$ python3 -q
>>> import numpy as np
>>> np.set_printoptions(suppress=True, linewidth=140)
>>> u = np.array([8, 4, 6, 6, 2, 8, 0, 1, 3]) + 0.5
>>> arr = np.eye(9) - 2 * np.outer(u, u) / (u @ u)
>>> print(arr.round(2))
[[ 0.47 -0.28 -0.41 -0.41 -0.16 -0.53 -0.03 -0.09 -0.22]
 [-0.28  0.85 -0.22 -0.22 -0.08 -0.28 -0.02 -0.05 -0.12]
 [-0.41 -0.22  0.69 -0.31 -0.12 -0.41 -0.02 -0.07 -0.17]
 [-0.41 -0.22 -0.31  0.69 -0.12 -0.41 -0.02 -0.07 -0.17]
 [-0.16 -0.08 -0.12 -0.12  0.95 -0.16 -0.01 -0.03 -0.06]
 [-0.53 -0.28 -0.41 -0.41 -0.16  0.47 -0.03 -0.09 -0.22]
 [-0.03 -0.02 -0.02 -0.02 -0.01 -0.03  1.   -0.01 -0.01]
 [-0.09 -0.05 -0.07 -0.07 -0.03 -0.09 -0.01  0.98 -0.04]
 [-0.22 -0.12 -0.17 -0.17 -0.06 -0.22 -0.01 -0.04  0.91]]
>>> # equal to its transpose
>>> blk = np.stack([arr, -3 * arr, arr[::-1]])
>>> print(np.round(np.linalg.det(blk), 2))
[   -1. 19683.    -1.]
>>> print(np.round(np.linalg.norm(blk, axis=(1, 2)), 2))
[3. 9. 3.]
>>> print((blk @ arr.T).shape)
(3, 9, 9)
>>> rng = np.random.default_rng(3011)
>>> M2 = arr + rng.integers(-2, 3, (9, 4)) @ rng.integers(-2, 3, (4, 9))
>>> print(M2.round(2))
[[ 0.47  2.72  3.59  3.59 -2.16  4.47 -4.03 -9.09 -1.22]
 [ 5.72 -3.15 -0.22 -3.22  1.92 -3.28  1.98  1.95  2.88]
 [-2.41 -4.22  2.69 -2.31 -2.12  1.59 -2.02  1.93 -0.17]
 [ 7.59  0.78 -0.31  1.69  3.88 -4.41  5.98  0.93  3.83]
 [-2.16  5.92  7.88  8.88 -1.05  6.84  1.99 -4.03  0.94]
 [-6.53  5.72  3.59  6.59 -2.16  5.47  1.97 -0.09 -1.22]
 [-1.03  0.98  5.98  3.98 -2.01  4.97  1.   -2.01  0.99]
 [ 7.91 -0.05 -2.07 -1.07  3.97 -5.09  3.99  0.98  2.96]
 [-4.22  0.88 -2.17 -0.17 -0.06 -1.22  1.99  4.96 -0.09]]
>>> print(np.abs(M2 - arr).sum(axis=1))
[32. 25. 18. 29. 41. 33. 22. 27. 16.]
>>> print(np.linalg.matrix_rank(M2 - arr, tol=1e-8))
4
>>> print(np.round(M2 - arr, 2))
[[ 0.  3.  4.  4. -2.  5. -4. -9. -1.]
 [ 6. -4.  0. -3.  2. -3.  2.  2.  3.]
 [-2. -4.  2. -2. -2.  2. -2.  2.  0.]
 [ 8.  1.  0.  1.  4. -4.  6.  1.  4.]
 [-2.  6.  8.  9. -2.  7.  2. -4.  1.]
 [-6.  6.  4.  7. -2.  5.  2.  0. -1.]
 [-1.  1.  6.  4. -2.  5.  0. -2.  1.]
 [ 8.  0. -2. -1.  4. -5.  4.  0.  3.]
 [-4.  1. -2.  0.  0. -1.  2.  5. -1.]]
>>> print(np.round(np.linalg.svd(M2 - arr, compute_uv=False), 2) + 0)
[26.49 16.26 11.56  7.71  0.    0.    0.    0.    0.  ]
>>> print(np.round(np.linalg.norm(M2[4] - M2[6]), 2))
7.92
>>> E = np.array([[0.0, 0.0, 0.0, 0.0, -1.0, -1.0, 0.0],
...     [0.0, 0.0, 0.0, 0.0, 1.0, 2.0, 0.0],
...     [0.0, 0.0, 0.0, 0.0, 0.0, 0.0, -2.0],
...     [0.0, 0.0, 0.0, 0.0, 0.0, 0.0, 1.0],
...     [-1.0, 1.0, 0.0, 0.0, 0.0, 0.0, 0.0],
...     [-1.0, 2.0, 0.0, 0.0, 0.0, 0.0, 0.0],
...     [0.0, 0.0, -2.0, 1.0, 0.0, 0.0, 0.0]])
>>> # splits into 2 blocks
>>> ev, evecs = np.linalg.eigh(E)
>>> vec = np.array([6, 8, 8, 1, 2, 5, 0])
>>> print(np.round(evecs * np.maximum(ev, 0) @ evecs.T, 2) + 0)
[[ 0.5  -0.5   0.    0.   -0.5  -0.5   0.  ]
 [-0.5   1.    0.    0.    0.5   1.    0.  ]
 [ 0.    0.    0.89 -0.45  0.    0.   -1.  ]
 [ 0.    0.   -0.45  0.22  0.    0.    0.5 ]
 [-0.5   0.5   0.    0.    0.5   0.5   0.  ]
 [-0.5   1.    0.    0.    0.5   1.    0.  ]
 [ 0.    0.   -1.    0.5   0.    0.    1.12]]
>>> print((np.sign(evecs[:, -1].round(6)) == np.sign(evecs[0, -1].round(6))).astype(int))
[1 0 0 0 0 0 0]
>>> print(np.abs(E).sum(axis=1).max(), np.round(np.abs(ev).max(), 2))
3.0 2.62
>>> Uu, sigma, vt = np.linalg.svd(E)
>>> evecs = vt[:(sigma > 1e-8).sum()]
>>> vec = E[1] + 4 * E[0] + rng.integers(2) * np.eye(7)[1]
>>> print(vec)
[ 0.  0.  0.  0. -3. -2.  0.]
>>> print(np.allclose(evecs.T @ evecs @ vec, vec))
True
>>> print(round(np.linalg.norm(vec - evecs.T @ evecs @ vec), 2))
0.0
>>> print(round(np.linalg.norm(E, 2) / np.linalg.norm(E), 2))
0.53
>>> print(np.linalg.cond(E) > 100)
True
>>> print([round(float(x), 2) for x in np.linalg.svd(E, compute_uv=False)[:3]])
[2.62, 2.62, 2.24]
>>> J = np.load("w.npy")
>>> print(J)
[[ 2.  0.  0.]
 [ 0.  3.  3.]
 [ 0.  1. -1.]]
>>> # splits into 2 blocks
>>> P = np.triu(np.array([[7, -3, 0], [1, 9, 9], [9, 8, 5]]), 1) + np.eye(3)
>>> M2 = P @ J @ np.linalg.inv(P)
>>> print(M2)
[[   2.   -3.   18.]
 [   0.   12. -114.]
 [   0.    1.  -10.]]
>>> print(np.round(np.poly(M2), 2))
[ 1. -4. -2. 12.]
>>> print(np.round(np.linalg.det(M2), 2))
-12.0
>>> print(np.trace(M2), np.trace(J))
4.0 4.0
>>> ev, evecs = np.linalg.eig(J)
>>> print(ev.round(2))
[-1.65  3.65  2.  ]
>>> print(np.round(J @ evecs[:, 0] - ev[0] * evecs[:, 0], 2) + 0)
[0. 0. 0.]
>>> vec = np.array([0, 2, 2])
>>> rhs = J @ vec
>>> print(rhs)
[ 0. 12.  0.]
>>> print(np.round(np.linalg.solve(J, J[:, 1]), 2) + 0)
[0. 1. 0.]
>>> print(np.round(np.linalg.solve(J, rhs + J[:, 2]), 2))
[0. 2. 3.]
>>> print(np.round(np.linalg.solve(J, rhs), 2))
[0. 2. 2.]
>>> print(np.flatnonzero(np.linalg.matrix_power((J != 0) + (J.T != 0) + np.eye(3), 3)[0]))
[0]
>>> print(np.round(np.sort(np.linalg.eigvals(J).real), 2))
[-1.65  2.    3.65]
>>> feats = np.array([[8, 5, 4, 8, 5, 6, 8, 10],
...     [5, 4, 4, 4, 2, 3, 6, 5],
...     [4, 4, 8, 2, 5, 3, 5, 3],
...     [8, 4, 2, 4, 6, 6, 6, 4],
...     [5, 2, 5, 6, 6, 5, 2, 6],
...     [6, 3, 3, 6, 5, 4, 1, 8],
...     [8, 6, 5, 6, 2, 1, 4, 5],
...     [10, 5, 3, 4, 6, 8, 5, 6]])
>>> # symmetric, so the eigenvalues are real
>>> blk = np.stack([feats, 2 * feats, feats[::-1]])
>>> print((blk @ feats.T).shape)
(3, 8, 8)
>>> print(blk.sum(axis=0))
[[34 20 15 28 21 26 29 36]
 [23 18 17 18  8 10 22 20]
 [18 15 27 12 20 13 16 17]
 [29 14 11 18 24 23 20 18]
 [23 10 17 22 24 21 12 22]
 [22 13 17 20 20 15  8 27]
 [29 22 19 22  8  6 18 20]
 [38 20 13 20 23 30 23 28]]
>>> print(blk.shape)
(3, 8, 8)
>>> print(np.linalg.matrix_rank(blk.reshape(3, -1)))
2
